% ipython --no-banner

In [1]: import numpy as np

In [2]: np.set_printoptions(precision=1, suppress=True, linewidth=120, sign=" ")

In [3]: def rd(a):
   ...:     return np.round(a, 1) + 0
   ...: 

In [4]: W0 = np.load("dump.npy")

In [5]: rd(W0)
Out[5]: 
array([[ 0.1,  0.1, -0.1, -0.2,  0. ,  0.2],
       [ 0.1,  0.6,  0.3, -0.2,  0.1,  0.2],
       [-0.1,  0.3,  0.7,  0.2, -0.1, -0.2],
       [-0.2, -0.2,  0.2,  0.3,  0.1, -0.3],
       [ 0. ,  0.1, -0.1,  0.1,  1. , -0.1],
       [ 0.2,  0.2, -0.2, -0.3, -0.1,  0.3]])

In [6]: W1 = np.array([[1, 1, -1, -2, 1, -1],
   ...:     [-2, 1, 0, 0, -2, 1],
   ...:     [0, 0, -2, 1, 2, -1],
   ...:     [-2, 0, 0, 0, -2, -2],
   ...:     [-1, 1, -1, 2, -2, 0],
   ...:     [-2, 2, -2, -1, -1, 1]])

In [7]: c = np.array([-1, 1, -5, -1, -1, 5])

In [8]: H = np.maximum(W0 @ W1 + c, 0)

In [9]: print((H > 0).astype(int))
[[ 0  1  0  0  0  1]
 [ 0  1  0  0  0  1]
 [ 0  1  0  0  0  1]
 [ 0  0  0  0  0  1]
 [ 0  1  0  1  0  1]
 [ 0  1  0  0  0  1]]

In [10]: print(rd(H))
[[ 0.   1.5  0.   0.   0.   5.6]
 [ 0.   2.2  0.   0.   0.   5.8]
 [ 0.   0.8  0.   0.   0.   4.2]
 [ 0.   0.   0.   0.   0.   3.7]
 [ 0.   1.9  0.   1.   0.   5.1]
 [ 0.   2.   0.   0.   0.   6.2]]

In [11]: basis = np.array([[5, 0], [1, 5], [2, 7], [0, 7], [1, 9], [2, 5]])

In [12]: W1 @ basis
Out[12]: 
array([[  3, -12],
       [ -9,  -8],
       [ -4,   6],
       [-16, -28],
       [ -8,  -6],
       [-11, -15]])

In [13]: print(rd(H @ basis))
[[ 12.7  35.3]
 [ 13.8  40.2]
 [  9.2  25.2]
 [  7.5  18.7]
 [ 12.1  42. ]
 [ 14.4  41. ]]

In [14]: rd(np.linalg.norm(W0, 1)), rd(np.linalg.norm(W0, np.inf))
Out[14]: (np.float64(1.6), np.float64(1.6))

In [15]: np.linalg.norm(W0, axis=1).argmax()
Out[15]: np.int64(4)

In [16]: rd(np.linalg.norm(W0) ** 2 / np.linalg.norm(W0, 2) ** 2)
Out[16]: np.float64(3.0)

In [17]: x = np.array([-2, -5, 1, -5, 3, 0])

In [18]: rd(W0 @ x)
Out[18]: array([ 0. , -1.2, -2. ,  0.1,  2. , -0.2])

In [19]: rd(W0 @ W0 @ x)
Out[19]: array([ 0. , -1.2, -2. ,  0.1,  2. , -0.2])

In [20]: w, V = np.linalg.eigh(W0)

In [21]: print((w > 1e-8).sum(), (w < -1e-8).sum())
3 0

In [22]: rd(np.linalg.eigvalsh(W0 @ W0))
Out[22]: array([ 0.,  0.,  0.,  1.,  1.,  1.])

In [23]: print(np.unique(w.round(6) + 0, return_counts=True)[1])
[ 3  3]

In [24]: rd(V.T @ W0 @ V)
Out[24]: 
array([[ 0.,  0.,  0.,  0.,  0.,  0.],
       [ 0.,  0.,  0.,  0.,  0.,  0.],
       [ 0.,  0.,  0.,  0.,  0.,  0.],
       [ 0.,  0.,  0.,  1.,  0.,  0.],
       [ 0.,  0.,  0.,  0.,  1.,  0.],
       [ 0.,  0.,  0.,  0.,  0.,  1.]])

In [25]: rd(np.linalg.eigvalsh(W0 + 3 * np.eye(6)))
Out[25]: array([ 3.,  3.,  3.,  4.,  4.,  4.])

In [26]: w.sum(), rd(np.trace(W0))
Out[26]: (np.float64(3.0), np.float64(3.0))

In [27]: M = np.load("run0.npy")

In [28]: M
Out[28]: 
array([[ 0,  2,  4,  2,  8],
       [ 0,  8,  1,  5,  4],
       [ 0,  0,  1,  6,  7],
       [ 0,  0,  0,  7,  8],
       [ 0,  0,  0,  0,  2]])

In [29]: np.kron(np.eye(2, dtype=int), M)
Out[29]: 
array([[ 0,  2,  4,  2,  8,  0,  0,  0,  0,  0],
       [ 0,  8,  1,  5,  4,  0,  0,  0,  0,  0],
       [ 0,  0,  1,  6,  7,  0,  0,  0,  0,  0],
       [ 0,  0,  0,  7,  8,  0,  0,  0,  0,  0],
       [ 0,  0,  0,  0,  2,  0,  0,  0,  0,  0],
       [ 0,  0,  0,  0,  0,  0,  2,  4,  2,  8],
       [ 0,  0,  0,  0,  0,  0,  8,  1,  5,  4],
       [ 0,  0,  0,  0,  0,  0,  0,  1,  6,  7],
       [ 0,  0,  0,  0,  0,  0,  0,  0,  7,  8],
       [ 0,  0,  0,  0,  0,  0,  0,  0,  0,  2]])

In [30]: rd(np.linalg.det(M.T))
Out[30]: np.float64(0.0)

In [31]: rd(np.linalg.det(2 * M)), rd(np.linalg.det(M))
Out[31]: (np.float64(0.0), np.float64(0.0))

In [32]: np.poly(M)
Out[32]: array([   1.,  -18.,  103., -198.,  112.,    0.])

In [33]: rd(np.linalg.eigvals(M).sum().real)
Out[33]: np.float64(18.0)
